% ipython --no-banner

In [1]: import numpy as np

In [2]: np.set_printoptions(precision=2, suppress=True, linewidth=100, sign=" ")

In [3]: mat = np.loadtxt("arr.csv", delimiter=",")

In [4]: mat
Out[4]: 
array([[-0.71, -0.43,  0.56],
       [ 0.71, -0.43,  0.56],
       [ 0.  ,  0.8 ,  0.61]])

In [5]: cov = mat.T @ mat

In [6]: np.linalg.matrix_rank(cov)
Out[6]: np.int64(3)

In [7]: cov.round(2) + 0
Out[7]: 
array([[ 1.,  0.,  0.],
       [ 0.,  1.,  0.],
       [ 0.,  0.,  1.]])

In [8]: np.linalg.svd(mat, compute_uv=False) ** 2
Out[8]: array([ 1.,  1.,  1.])

In [9]: vec = np.array([-1, 3, -2])

In [10]: target = mat @ vec

In [11]: target
Out[11]: array([-1.7 , -3.12,  1.18])

In [12]: np.round(np.linalg.solve(mat, target + mat[:, 0]), 2) + 0
Out[12]: array([ 0.,  3., -2.])

In [13]: np.linalg.solve(mat, -3 * target)
Out[13]: array([ 3., -9.,  6.])

In [14]: K = np.load("run3.npy")

In [15]: K
Out[15]: 
array([[-2,  1,  0,  0],
       [ 2, -1,  0,  0],
       [ 0,  0, -2,  1],
       [ 0,  0,  2, -1]])

In [16]: rank = np.linalg.matrix_rank(K)

In [17]: rank
Out[17]: np.int64(2)

In [18]: N = np.linalg.svd(K)[2][rank:].T

In [19]: np.linalg.matrix_rank(K.T @ K), np.linalg.matrix_rank(K @ K.T)
Out[19]: (np.int64(2), np.int64(2))

In [20]: N @ N.T
Out[20]: 
array([[ 0.2,  0.4,  0. ,  0. ],
       [ 0.4,  0.8,  0. ,  0. ],
       [ 0. ,  0. ,  0.2,  0.4],
       [ 0. ,  0. ,  0.4,  0.8]])

In [21]: np.sort(np.linalg.eigvals(K).real)
Out[21]: array([-3., -3.,  0.,  0.])

In [22]: K @ K
Out[22]: 
array([[ 6, -3,  0,  0],
       [-6,  3,  0,  0],
       [ 0,  0,  6, -3],
       [ 0,  0, -6,  3]])

In [23]: np.flatnonzero(np.linalg.matrix_power((K != 0) + (K.T != 0) + np.eye(4), 4)[0])
Out[23]: array([ 0,  1])

In [24]: round(np.linalg.norm(K, 2) / np.linalg.norm(K), 2)
Out[24]: np.float64(0.71)

In [25]: np.linalg.matrix_rank(K, rtol=0.1)
Out[25]: np.int64(2)

In [26]: np.linalg.cond(K) > 100
Out[26]: np.True_

In [27]: [round(float(x), 2) for x in np.linalg.svd(K, compute_uv=False)[:3]]
Out[27]: [3.16, 3.16, 0.0]

In [28]: J = np.diag(np.array([-2, 2, 2, 1]))

In [29]: J
Out[29]: 
array([[-2,  0,  0,  0],
       [ 0,  2,  0,  0],
       [ 0,  0,  2,  0],
       [ 0,  0,  0,  1]])

In [30]: np.linalg.norm(J, axis=0)
Out[30]: array([ 2.,  2.,  2.,  1.])

In [31]: np.linalg.svd(J, compute_uv=False)
Out[31]: array([ 2.,  2.,  2.,  1.])

In [32]: np.linalg.pinv(J)
Out[32]: 
array([[-0.5,  0. ,  0. ,  0. ],
       [ 0. ,  0.5,  0. ,  0. ],
       [ 0. ,  0. ,  0.5,  0. ],
       [ 0. ,  0. ,  0. ,  1. ]])

In [33]: M = np.load("case5.npy")

In [34]: M
Out[34]: 
array([[ 3.03,  3.06,  2.06,  2.03],
       [ 2.99,  2.89,  1.97,  2.04],
       [ 2.94,  3.03,  2.04,  2.06],
       [ 3.01,  3.16,  1.98,  2.16],
       [ 3.14,  2.99,  2.25,  1.9 ],
       [ 2.86,  1.81,  1.02, -0.05],
       [ 3.04,  2.04,  0.95,  0.01],
       [ 3.09,  2.21,  1.11,  0.02],
       [ 3.12,  1.91,  0.86,  0.11],
       [ 2.88,  2.19,  0.95,  0.01],
       [ 0.99,  1.87,  2.95,  1.15],
       [ 0.95,  2.14,  3.01,  0.9 ],
       [ 1.02,  1.9 ,  2.98,  1.1 ],
       [ 1.03,  1.93,  2.98,  1.21],
       [ 0.96,  2.18,  2.98,  0.97]])

In [35]: Xc = M - M.mean(axis=0)

In [36]: V = np.linalg.svd(Xc)[2][:3]

In [37]: out = Xc - Xc @ V.T @ V

In [38]: out.std(axis=0)
Out[38]: array([ 0.05,  0.03,  0.06,  0.02])

In [39]: np.diag(V.T @ V)
Out[39]: array([ 0.65,  0.91,  0.49,  0.94])

In [40]: vec = np.array([0, 1, -1, 1])

In [41]: target = M @ vec

In [42]: np.round(np.linalg.solve(M.T @ M, M.T @ target), 2) + 0
Out[42]: array([ 0.,  1., -1.,  1.])

In [43]: np.round(np.linalg.lstsq(M, target)[0], 2) + 0
Out[43]: array([ 0.,  1., -1.,  1.])

In [44]: np.linalg.solve(M, target)
LinAlgError: Last 2 dimensions of the array must be square


In [45]: rng = np.random.default_rng(17635)

In [46]: target = target + 0.02 * rng.normal(size=15)

In [47]: target
Out[47]: 
array([ 3.02,  2.97,  3.06,  3.29,  2.63,  0.69,  1.1 ,  1.1 ,  1.19,  1.22,  0.05,  0.06,  0.02,
        0.12,  0.16])

In [48]: coef, *_ = np.linalg.lstsq(M, target)

In [49]: coef.round()
Out[49]: array([-0.,  1., -1.,  1.])

In [50]: [round(float(np.linalg.norm(np.linalg.solve(M.T @ M + lam * np.eye(4), M.T @ target))), 2) for lam in (0, 1, 10, 100)]
Out[50]: [1.73, 1.28, 0.67, 0.29]

In [51]: labels = rng.permutation(4)

In [52]: out = M[:, labels] * rng.choice([-1, 1], 4)

In [53]: out
Out[53]: 
array([[ 3.03,  3.06, -2.06,  2.03],
       [ 2.99,  2.89, -1.97,  2.04],
       [ 2.94,  3.03, -2.04,  2.06],
       [ 3.01,  3.16, -1.98,  2.16],
       [ 3.14,  2.99, -2.25,  1.9 ],
       [ 2.86,  1.81, -1.02, -0.05],
       [ 3.04,  2.04, -0.95,  0.01],
       [ 3.09,  2.21, -1.11,  0.02],
       [ 3.12,  1.91, -0.86,  0.11],
       [ 2.88,  2.19, -0.95,  0.01],
       [ 0.99,  1.87, -2.95,  1.15],
       [ 0.95,  2.14, -3.01,  0.9 ],
       [ 1.02,  1.9 , -2.98,  1.1 ],
       [ 1.03,  1.93, -2.98,  1.21],
       [ 0.96,  2.18, -2.98,  0.97]])

In [54]: U, _, Vt = np.linalg.svd(M.T @ out)

In [55]: labels
Out[55]: array([ 0,  1,  2,  3])

In [56]: cov = np.cov(out, rowvar=False)

In [57]: round(float(np.corrcoef(out[:, 0], out[:, 1])[0, 1]), 2)
Out[57]: 0.51

In [58]: np.polyfit(out[:, 0], out[:, 1], 1)
Out[58]: array([ 0.26,  1.74])

In [59]: np.corrcoef(out.T)
Out[59]: 
array([[ 1.  ,  0.51,  0.83, -0.01],
       [ 0.51,  1.  , -0.03,  0.8 ],
       [ 0.83, -0.03,  1.  , -0.55],
       [-0.01,  0.8 , -0.55,  1.  ]])

In [60]: out.std(axis=0)
Out[60]: array([ 0.96,  0.49,  0.82,  0.83])

In [61]: Xc = (M - M.mean(axis=0)) / M.std(axis=0)

In [62]: Xc.std(axis=0)
Out[62]: array([ 1.,  1.,  1.,  1.])

In [63]: coef = np.linalg.lstsq(np.delete(Xc, 0, axis=1), Xc[:, 0])[0]

In [64]: coef
Out[64]: array([ 0.29, -1.  ,  0.31])

In [65]: round(1 - np.var(Xc[:, 0] - np.delete(Xc, 0, axis=1) @ coef), 2)
Out[65]: np.float64(0.98)

In [66]: np.abs(coef).argmax()
Out[66]: np.int64(1)

In [67]: arr = np.load("m.npy")

In [68]: arr
Out[68]: 
array([[-0.3 ,  0.52,  0.78,  0.18],
       [-0.6 , -0.7 ,  0.29, -0.26],
       [-0.75,  0.35, -0.55,  0.14],
       [ 0.  , -0.35,  0.02,  0.94]])

In [69]: np.round(np.linalg.norm(arr, 2), 2)
Out[69]: np.float64(1.0)

In [70]: arr[0] @ arr[3]
Out[70]: np.float64(0.0)

In [71]: np.linalg.norm(arr, axis=1)
Out[71]: array([ 1.,  1.,  1.,  1.])

In [72]: np.linalg.norm(arr, axis=0)
Out[72]: array([ 1.,  1.,  1.,  1.])

In [73]: round(np.einsum("ii->", arr), 2)
Out[73]: np.float64(-0.61)

In [74]: np.kron(np.eye(2, dtype=int), arr)
Out[74]: 
array([[-0.3 ,  0.52,  0.78,  0.18, -0.  ,  0.  ,  0.  ,  0.  ],
       [-0.6 , -0.7 ,  0.29, -0.26, -0.  , -0.  ,  0.  , -0.  ],
       [-0.75,  0.35, -0.55,  0.14, -0.  ,  0.  , -0.  ,  0.  ],
       [ 0.  , -0.35,  0.02,  0.94,  0.  , -0.  ,  0.  ,  0.  ],
       [-0.  ,  0.  ,  0.  ,  0.  , -0.3 ,  0.52,  0.78,  0.18],
       [-0.  , -0.  ,  0.  , -0.  , -0.6 , -0.7 ,  0.29, -0.26],
       [-0.  ,  0.  , -0.  ,  0.  , -0.75,  0.35, -0.55,  0.14],
       [ 0.  , -0.  ,  0.  ,  0.  ,  0.  , -0.35,  0.02,  0.94]])

In [75]: np.linalg.eigvals(arr)
Out[75]: array([-0.3+0.95j, -0.3-0.95j,  1. +0.j  , -1. +0.j  ])

In [76]: round(np.linalg.det(2 * arr), 2), np.round(np.linalg.det(arr), 2)
Out[76]: (np.float64(-16.0), np.float64(-1.0))

In [77]: round(np.einsum("ij,ji->", arr, arr), 2)
Out[77]: np.float64(0.37)

In [78]: X = np.array([[0, -4, 7], [0, 0, 7], [0, 0, 0]])

In [79]: U, sig, Vt = np.linalg.svd(X)

In [80]: sig
Out[80]: array([ 10.33,   2.71,   0.  ])

In [81]: out = U[:, :2] @ np.diag(sig[:2]) @ Vt[:2]

In [82]: round(float(np.abs(X - out).max()), 2)
Out[82]: 0.0
